% ipython --no-banner

In [1]: import numpy as np

In [2]: np.set_printoptions(precision=3, suppress=True, linewidth=120, legacy="1.25")

In [3]: M = np.array([[-1.3, 1.6, 0.6, 0.2],
   ...:     [-0.3, -1.4, 0.3, -0.1],
   ...:     [-0.1, 0.5, -0.3, 1.2],
   ...:     [0.7, -0.7, -0.6, 2.2],
   ...:     [-0.4, -1.4, 1.1, -0.2],
   ...:     [-1.3, 1.7, 1.3, 0.7],
   ...:     [0.3, 1.2, -1.8, -0.5],
   ...:     [-0.2, 0.3, 1.2, 1.1],
   ...:     [-0.6, -0.6, 0.2, -0.1],
   ...:     [1.3, -0.2, 0.5, -0.1],
   ...:     [0.9, 1.0, 1.3, -0.9],
   ...:     [-0.7, 0.5, -0.5, 0.2]])

In [4]: M[7] *= 3

In [5]: print(M)
[[-1.3  1.6  0.6  0.2]
 [-0.3 -1.4  0.3 -0.1]
 [-0.1  0.5 -0.3  1.2]
 [ 0.7 -0.7 -0.6  2.2]
 [-0.4 -1.4  1.1 -0.2]
 [-1.3  1.7  1.3  0.7]
 [ 0.3  1.2 -1.8 -0.5]
 [-0.6  0.9  3.6  3.3]
 [-0.6 -0.6  0.2 -0.1]
 [ 1.3 -0.2  0.5 -0.1]
 [ 0.9  1.   1.3 -0.9]
 [-0.7  0.5 -0.5  0.2]]

In [6]: C2 = np.cov(M, rowvar=False)

In [7]: print(np.argwhere(np.triu(np.abs(np.corrcoef(M.T)) > 0.8, 1)))
[]

In [8]: print(np.corrcoef(M.T))
[[ 1.    -0.284 -0.25  -0.16 ]
 [-0.284  1.     0.119  0.077]
 [-0.25   0.119  1.     0.438]
 [-0.16   0.077  0.438  1.   ]]

In [9]: print(C2)
[[ 0.688 -0.258 -0.277 -0.16 ]
 [-0.258  1.201  0.174  0.101]
 [-0.277  0.174  1.775  0.703]
 [-0.16   0.101  0.703  1.452]]

In [10]: print(np.argsort(-M.std(axis=0).round(6), kind="stable"))
[2 3 1 0]

In [11]: print(M.std(axis=0))
[0.794 1.049 1.275 1.154]

In [12]: print(C2.shape)
(4, 4)

In [13]: print(np.polyfit(M[:, 2], M[:, 1], 1))
[0.098 0.212]

In [14]: ev, evecs = np.linalg.eigvalsh(C2)
---------------------------------------------------------------------------
ValueError                                Traceback (most recent call last)
Cell In[14], line 1
----> 1 ev, evecs = np.linalg.eigvalsh(C2)

ValueError: too many values to unpack (expected 2)

In [15]: ev, evecs = np.linalg.eigh(C2)

In [16]: print(evecs @ np.diag(ev) @ evecs.T)
[[ 0.688 -0.258 -0.277 -0.16 ]
 [-0.258  1.201  0.174  0.101]
 [-0.277  0.174  1.775  0.703]
 [-0.16   0.101  0.703  1.452]]

In [17]: print(np.linalg.svd(C2, compute_uv=False))
[2.442 1.234 0.89  0.549]

In [18]: print((ev > 1e-8).sum(), (ev < -1e-8).sum())
4 0

In [19]: print(ev)
[0.549 0.89  1.234 2.442]

In [20]: print(round(float(ev.sum()), 3), round(float(np.trace(C2)), 3))
5.115 5.115

In [21]: print(np.unique(ev.round(6) + 0, return_counts=True)[1])
[1 1 1 1]

In [22]: print(np.abs(evecs[:, -1]))
[0.202 0.196 0.757 0.59 ]

In [23]: print(np.linalg.eigvalsh(C2 @ C2))
[0.301 0.792 1.522 5.965]

In [24]: print(np.abs(evecs[:, -1]).round(6).argmax())
2
